$ python -q
>>> import numpy as np
>>> import numpy.linalg as la
>>> np.set_printoptions(precision=2, suppress=True, linewidth=120, floatmode="fixed")
>>> arr = 0.7 ** np.abs(np.subtract.outer(np.arange(3), np.arange(3)))
>>> arr
array([[1.00, 0.70, 0.49],
       [0.70, 1.00, 0.70],
       [0.49, 0.70, 1.00]])
>>> # symmetric, so the eigenvalues are real
>>> low = la.cholesky(arr)
>>> round(np.prod(np.diag(low)) ** 2, 2), np.round(la.det(arr), 2)
(np.float64(0.26), np.float64(0.26))
>>> np.diag(low) ** 2
array([1.00, 0.51, 0.51])
>>> q, evecs = la.qr(arr[:, :1])[0], la.qr(arr[:, 1:])[0]
>>> sigma = la.svd(q.T @ evecs, compute_uv=False)
>>> np.degrees(np.arccos(sigma.clip(0, 1)))
array([18.52])
>>> (sigma > 0.9).sum()
np.int64(1)
>>> np.round(la.norm(q @ q.T - evecs @ evecs.T, 2), 2)
np.float64(1.0)
>>> P = np.triu(np.array([[4, 9, 0], [9, 8, 1], [2, 4, 3]]), 1) + np.eye(3)
>>> Y = P @ arr @ la.inv(P)
>>> P @ arr - arr @ P
array([[ 6.30,  0.00,  5.60],
       [ 0.49, -5.60,  0.00],
       [ 0.00, -4.41, -0.70]])
>>> np.round(np.trace(Y), 2), np.trace(arr)
(np.float64(3.0), np.float64(3.0))
>>> round(float(la.det(Y)), 2)
0.26
>>> np.poly(Y)
array([ 1.00, -3.00,  1.78, -0.26])
>>> ev, evecs = la.eig(arr)
>>> np.sort(la.eigvals(arr @ arr))
array([0.05, 0.26, 5.13])
>>> np.sort(la.eigvals(arr.T))
array([0.23, 0.51, 2.26])
>>> ev
array([2.26, 0.51, 0.23])
>>> np.round(arr @ evecs[:, 0] - ev[0] * evecs[:, 0], 2) + 0
array([0.00, 0.00, 0.00])
>>> round(np.prod(ev), 2)
np.float64(0.26)
>>> F = np.array([[1, -5, 3, 5], [5, 1, -5, 3], [3, 5, 1, -5], [-5, 3, 5, 1]])
>>> np.einsum("ij,ji->", F, F)
np.int64(-160)
>>> np.einsum("ii->", F)
np.int64(4)
>>> np.sort(np.abs(np.fft.fft(F[0]))), np.sort(la.svd(F, compute_uv=False))
(array([ 4.00,  4.00, 10.20, 10.20]), array([ 4.00,  4.00, 10.20, 10.20]))
>>> np.fft.fft(F[0])
array([ 4.00 +0.00j, -2.00+10.00j,  4.00 +0.00j, -2.00-10.00j])
>>> np.allclose(F @ F.T, F.T @ F)
True
>>> (F @ F)[0]
array([-40,  20,  56, -20])
>>> F.reshape(2, -1)
array([[ 1, -5,  3,  5,  5,  1, -5,  3],
       [ 3,  5,  1, -5, -5,  3,  5,  1]])
>>> blk = F.reshape(4, 2, -1)
>>> blk[:, 0]
array([[ 1, -5],
       [ 5,  1],
       [ 3,  5],
       [-5,  3]])
>>> blk.transpose(1, 0, 2)
array([[[ 1, -5],
        [ 5,  1],
        [ 3,  5],
        [-5,  3]],

       [[ 3,  5],
        [-5,  3],
        [ 1, -5],
        [ 5,  1]]])
>>> Y = la.inv(F)
>>> (np.abs(Y) > 1e-9).astype(int)
array([[1, 1, 1, 1],
       [1, 1, 1, 1],
       [1, 1, 1, 1],
       [1, 1, 1, 1]])
>>> la.det(F) * Y
array([[192.00,  80.00, 224.00, -80.00],
       [-80.00, 192.00,  80.00, 224.00],
       [224.00, -80.00, 192.00,  80.00],
       [ 80.00, 224.00, -80.00, 192.00]])
>>> np.allclose(Y, F.T)
False
